$ python -q
>>> import numpy as np
>>> from numpy import linalg as LA
>>> np.set_printoptions(precision=2, suppress=True, linewidth=120, floatmode="fixed")
>>> def rd(a):
...     return np.round(a, 2) + 0
... 
>>> X = np.load("arr.npy")
>>> X
array([[ 0, -3, -4,  4,  0,  1,  4],
       [ 3,  0,  1, -2,  2, -1,  0],
       [ 4, -1,  0, -1, -1,  3,  0],
       [-4,  2,  1,  0,  2,  0, -3],
       [ 0, -2,  1, -2,  0,  0, -1],
       [-1,  1, -3,  0,  0,  0,  0],
       [-4,  0,  0,  3,  1,  0,  0]])
>>> # rank 6
>>> rk = LA.matrix_rank(X)
>>> rk
np.int64(6)
>>> null = LA.svd(X)[2][rk:].T
>>> null.shape
(7, 1)
>>> rd(X @ null)
array([[0.00],
       [0.00],
       [0.00],
       [0.00],
       [0.00],
       [0.00],
       [0.00]])
>>> [int(LA.matrix_rank(np.delete(X, i, axis=0))) for i in range(7)]
[6, 6, 6, 6, 6, 6, 6]
>>> rng = np.random.default_rng(12)
>>> idx = rng.permutation(7)
>>> idx
array([1, 5, 3, 2, 6, 4, 0])
>>> Y = X[idx][:, idx]
>>> rd(LA.det(Y)), rd(LA.det(X[idx]))
(np.float64(0.0), np.float64(0.0))
>>> np.diag(Y)
array([0, 0, 0, 0, 0, 0, 0])
>>> Y
array([[ 0, -1, -2,  1,  0,  2,  3],
       [ 1,  0,  0, -3,  0,  0, -1],
       [ 2,  0,  0,  1, -3,  2, -4],
       [-1,  3, -1,  0,  0, -1,  4],
       [ 0,  0,  3,  0,  0,  1, -4],
       [-2,  0, -2,  1, -1,  0,  0],
       [-3,  1,  4, -4,  4,  0,  0]])
>>> rd(np.sort(np.abs(LA.eigvals(Y))))
array([0.00, 2.43, 2.43, 3.30, 3.30, 8.73, 8.73])
>>> Y = np.array([[-1, 2, 1, 1, 1, -2, -2, 1, 1, -2],
...     [-1, -2, 0, 1, 2, 2, -1, 2, 0, -1],
...     [-2, 2, 2, 1, -1, 1, -2, 1, -1, -2],
...     [0, 2, -1, -2, -1, -1, 0, 0, -1, -1],
...     [1, -2, 0, 1, -2, 2, 0, 1, 0, 0],
...     [0, 2, 0, -2, -1, 2, 0, 2, -1, 0],
...     [2, 2, 2, 2, 1, 0, 0, -2, 0, 1],
...     [0, 0, -1, 0, -1, -1, 0, 1, 1, -2],
...     [1, -1, 0, -2, 1, 2, 2, 2, -2, 1],
...     [2, 2, -2, 0, -1, 0, 0, 0, 1, -1]])
>>> Y[-1] = Y[0]
>>> E = Y + 0.1 * np.eye(10)
>>> E
array([[-0.90,  2.00,  1.00,  1.00,  1.00, -2.00, -2.00,  1.00,  1.00, -2.00],
       [-1.00, -1.90,  0.00,  1.00,  2.00,  2.00, -1.00,  2.00,  0.00, -1.00],
       [-2.00,  2.00,  2.10,  1.00, -1.00,  1.00, -2.00,  1.00, -1.00, -2.00],
       [ 0.00,  2.00, -1.00, -1.90, -1.00, -1.00,  0.00,  0.00, -1.00, -1.00],
       [ 1.00, -2.00,  0.00,  1.00, -1.90,  2.00,  0.00,  1.00,  0.00,  0.00],
       [ 0.00,  2.00,  0.00, -2.00, -1.00,  2.10,  0.00,  2.00, -1.00,  0.00],
       [ 2.00,  2.00,  2.00,  2.00,  1.00,  0.00,  0.10, -2.00,  0.00,  1.00],
       [ 0.00,  0.00, -1.00,  0.00, -1.00, -1.00,  0.00,  1.10,  1.00, -2.00],
       [ 1.00, -1.00,  0.00, -2.00,  1.00,  2.00,  2.00,  2.00, -1.90,  1.00],
       [-1.00,  2.00,  1.00,  1.00,  1.00, -2.00, -2.00,  1.00,  1.00, -1.90]])
>>> Y = E + rng.integers(-2, 3, (10, 9)) @ rng.integers(-2, 3, (9, 10))
>>> rd(Y)
array([[ -4.90,  -5.00,  -7.00,  -9.00,  -6.00, -12.00,  -9.00,   4.00,  -5.00,  -5.00],
       [ -8.00,   5.10,  -6.00,  -9.00,  13.00,   8.00,  -2.00,   2.00,  -4.00,   1.00],
       [-11.00,   0.00,  -4.90,  -2.00,   2.00,   1.00,   0.00,   0.00,   1.00, -11.00],
       [ -7.00,   9.00,   1.00,  -0.90,   9.00,   7.00,  -3.00,   3.00,   6.00,  -3.00],
       [  8.00,  13.00,   2.00,   7.00,   9.10,   2.00,   0.00,   7.00,   7.00,   0.00],
       [  2.00,   8.00,  -9.00, -16.00,  12.00,  16.10,   5.00,   3.00,   7.00,  -4.00],
       [  6.00,   7.00,  -3.00,   4.00,   4.00,   2.00,   9.10,   0.00,  16.00, -10.00],
       [  2.00,  -9.00,  -2.00,  -2.00, -15.00,  -5.00,   6.00,  -4.90,  -5.00,   1.00],
       [ -1.00,  -8.00,   0.00,   9.00,  -9.00, -16.00,  -4.00,   6.00,  -1.90,  -4.00],
       [  1.00,  12.00, -10.00,  -9.00,  14.00,   4.00,  -2.00,  10.00,  18.00, -10.90]])
>>> LA.matrix_rank(Y - E, tol=1e-8)
np.int64(9)
>>> np.abs(Y - E).sum(axis=1)
array([65.00, 54.00, 38.00, 50.00, 54.00, 76.00, 59.00, 53.00, 63.00, 87.00])
